$ python -q
>>> import numpy as np
>>> np.set_printoptions(precision=2, suppress=True, linewidth=200)
>>> K = np.loadtxt("x.csv", delimiter=",")
>>> print(K)
[[ 3.  4.  5.  6.]
 [ 7.  8.  9. 10.]
 [11. 12. 13. 14.]
 [15. 16. 17. 18.]
 [19. 20. 21. 22.]
 [23. 24. 25. 26.]]
>>> # rank 2
>>> left, s, Vh = np.linalg.svd(K)
>>> print(s.round(2) + 0)
[78.68  2.33  0.    0.  ]
>>> other = left[:, :2] @ np.diag(s[:2]) @ Vh[:2]
>>> print(other)
[[ 3.  4.  5.  6.]
 [ 7.  8.  9. 10.]
 [11. 12. 13. 14.]
 [15. 16. 17. 18.]
 [19. 20. 21. 22.]
 [23. 24. 25. 26.]]
>>> print(round(np.linalg.norm(K - other, 2), 2), round(float(s[2]), 2))
0.0 0.0
>>> print(np.linalg.matrix_rank(other))
2
>>> F = np.load("w.npy")
>>> print(F)
[[  5  -5   4  -9   6]
 [  8 -11   9  -4   3]
 [  2 -10  15  -2   5]
 [ -1 -13  21  -4  -4]
 [ -9 -12  18 -13 -13]
 [ -9 -20  15  -5 -17]
 [ -5 -26   6 -14 -10]
 [ -3 -35  10 -11  -6]
 [  1 -31   6  -4 -15]
 [ -1 -26   3  -9  -6]
 [ -1 -30   7 -15  -5]
 [ -8 -28   0  -8 -12]
 [-10 -24   2  -9 -19]
 [ -3 -20   5 -17 -17]
 [ -4 -19   7  -9 -13]
 [  0 -26   2 -18  -7]
 [  9 -24  10 -18  -2]
 [  9 -33  15 -20  -2]
 [ 16 -38  11 -12   2]
 [ 20 -29  13 -11   4]
 [ 17 -26  17  -7  -4]
 [ 22 -29  11 -10  -8]
 [ 15 -38   5  -6  -5]
 [ 19 -39  -3 -10 -13]
 [ 14 -34   3  -8 -13]
 [ 17 -43  -4  -5  -8]]
>>> other = np.c_[F[:, :3] @ np.array([[0, 1, 1], [2, 1, 0], [2, 1, 0]]), np.array([3, -2, -2, 3, 3, 2, 0, -2, 0, -2, -1, -2, -1, -1, 2, -2, 1, -1, 1, -2, 0, 2, 0, 2, 2, -2])]
>>> print(other)
[[ -2   4   5   3]
 [ -4   6   8  -2]
 [ 10   7   2  -2]
 [ 16   7  -1   3]
 [ 12  -3  -9   3]
 [-10 -14  -9   2]
 [-40 -25  -5   0]
 [-50 -28  -3  -2]
 [-50 -24   1   0]
 [-46 -24  -1  -2]
 [-46 -24  -1  -1]
 [-56 -36  -8  -2]
 [-44 -32 -10  -1]
 [-30 -18  -3  -1]
 [-24 -16  -4   2]
 [-48 -24   0  -2]
 [-28  -5   9   1]
 [-36  -9   9  -1]
 [-54 -11  16   1]
 [-32   4  20  -2]
 [-18   8  17   0]
 [-36   4  22   2]
 [-66 -18  15   0]
 [-84 -23  19   2]
 [-62 -17  14   2]
 [-94 -30  17  -2]]
>>> print(np.linalg.matrix_rank(other))
3
>>> print(np.round(np.linalg.lstsq(F, other[:, 0])[0], 2) + 0)
[0. 2. 2. 0. 0.]
>>> Xc = F - F.mean(axis=0)
>>> vecs = np.linalg.svd(Xc)[2][:1]
>>> other = Xc - Xc @ vecs.T @ vecs
>>> print(np.cov(Xc @ vecs.T, rowvar=False))
153.03939099495003
>>> print((Xc @ vecs.T).std(axis=0))
[12.13]
>>> print(np.round(np.diag(vecs.T @ vecs), 2) + 0)
[0.52 0.44 0.03 0.   0.01]
>>> basis = F[[24, 25]].astype(float)
>>> for _ in range(7):
...     labels = np.linalg.norm(F[:, None] - basis, axis=-1).argmin(axis=1)
...     basis = np.array([F[labels == j].mean(axis=0) for j in range(2)])
... 
>>> print(labels)
[0 0 0 0 0 0 0 0 0 0 0 0 0 0 0 0 0 1 1 1 1 1 1 1 1 1]
>>> print(basis)
[[ -1.71 -21.18   8.24  -9.94  -7.76]
 [ 16.56 -34.33   7.56  -9.89  -5.22]]
>>> other = basis / np.linalg.norm(basis, axis=1, keepdims=True)
>>> G = other @ other.T
>>> print(G)
[[1.   0.85]
 [0.85 1.  ]]
>>> print((G - 2 * np.eye(2)).round(6).argmax(axis=1))
[1 0]
>>> print(np.linalg.norm(other, axis=1))
[1. 1.]
>>> print(round(float(np.degrees(np.arccos(np.clip(G[1, 0], -1, 1)))), 2))
31.29
>>> feats = np.load("data.npy")
>>> print(feats)
[[ 3  4  5  6]
 [ 7  8  9 10]
 [11 12 13 14]
 [15 16 17 18]
 [19 20 21 22]
 [23 24 25 26]]
>>> other = np.array([[-5, 1], [-2, -2], [2, -1], [2, 5]])
>>> print(np.einsum("ij,ij->i", feats, feats))
[  86  294  630 1094 1686 2406]
>>> print(np.linalg.matrix_rank(np.vstack([feats, other.T])))
4
>>> print(np.einsum("ij->j", feats))
[78 84 90 96]
>>> other = F[0, 0] * F[1:] - np.outer(F[1:, 0], F[0])
>>> print(other)
[[   0  -15   13   52  -33]
 [   0  -40   67    8   13]
 [   0  -70  109  -29  -14]
 [   0 -105  126 -146  -11]
 [   0 -145  111 -106  -31]
 [   0 -155   50 -115  -20]
 [   0 -190   62  -82  -12]
 [   0 -150   26  -11  -81]
 [   0 -135   19  -54  -24]
 [   0 -155   39  -84  -19]
 [   0 -180   32 -112  -12]
 [   0 -170   50 -135  -35]
 [   0 -115   37 -112  -67]
 [   0 -115   51  -81  -41]
 [   0 -130   10  -90  -35]
 [   0  -75   14   -9  -64]
 [   0 -120   39  -19  -64]
 [   0 -110   -9   84  -86]
 [   0  -45  -15  125 -100]
 [   0  -45   17  118 -122]
 [   0  -35  -33  148 -172]
 [   0 -115  -35  105 -115]
 [   0 -100  -91  121 -179]
 [   0 -100  -41   86 -149]
 [   0 -130  -88  128 -142]]
>>> print(F[:, 0] / F[0, 0])
[ 1.   1.6  0.4 -0.2 -1.8 -1.8 -1.  -0.6  0.2 -0.2 -0.2 -1.6 -2.  -0.6 -0.8  0.   1.8  1.8  3.2  4.   3.4  4.4  3.   3.8  2.8  3.4]
>>> mat = np.load("arr.npy")
>>> print(mat)
[[ 0  4  5 -5 -2]
 [ 0  0 -3 -1  2]
 [ 0  0  0  3  4]
 [ 0  0  0  0  1]
 [ 0  0  0  0  0]]
>>> # triangular, det is the product of the diagonal
>>> rng = np.random.default_rng(26700)
>>> labels = rng.permutation(5)
>>> print(labels)
[3 1 2 0 4]
>>> other = mat[labels][:, labels]
>>> print(np.allclose(other, mat))
False
>>> print(round(np.linalg.det(other), 2), round(float(np.linalg.det(mat[labels])), 2))
0.0 0.0
>>> print(other)
[[ 0  0  0  0  1]
 [-1  0 -3  0  2]
 [ 3  0  0  0  4]
 [-5  4  5  0 -2]
 [ 0  0  0  0  0]]
>>> def softmax(z):
...     e = np.exp(z - z.max(axis=-1, keepdims=True))
...     return e / e.sum(axis=-1, keepdims=True)
... 
>>> print(softmax(other[0] + -1))
[0.15 0.15 0.15 0.15 0.4 ]
>>> print(softmax(other).sum(axis=1))
[1. 1. 1. 1. 1.]
>>> print(softmax(other[0]))
[0.15 0.15 0.15 0.15 0.4 ]
>>> att = other @ other.T / np.sqrt(5)
>>> print(np.round(softmax(att), 2) + 0)
[[0.14 0.21 0.52 0.04 0.09]
 [0.   0.98 0.02 0.   0.  ]
 [0.   0.   1.   0.   0.  ]
 [0.   0.   0.   1.   0.  ]
 [0.2  0.2  0.2  0.2  0.2 ]]
>>> print(np.round(softmax(att + np.triu(np.full(att.shape, -np.inf), 1)), 2) + 0)
[[1.  0.  0.  0.  0. ]
 [0.  1.  0.  0.  0. ]
 [0.  0.  1.  0.  0. ]
 [0.  0.  0.  1.  0. ]
 [0.2 0.2 0.2 0.2 0.2]]
>>> print(round(np.linalg.norm(feats, 1), 2), np.round(np.linalg.norm(feats, np.inf), 2))
96.0 98.0
>>> print(round(np.linalg.norm(feats[1], 1), 2), round(float(np.linalg.norm(feats[1], np.inf)), 2))
34.0 10.0
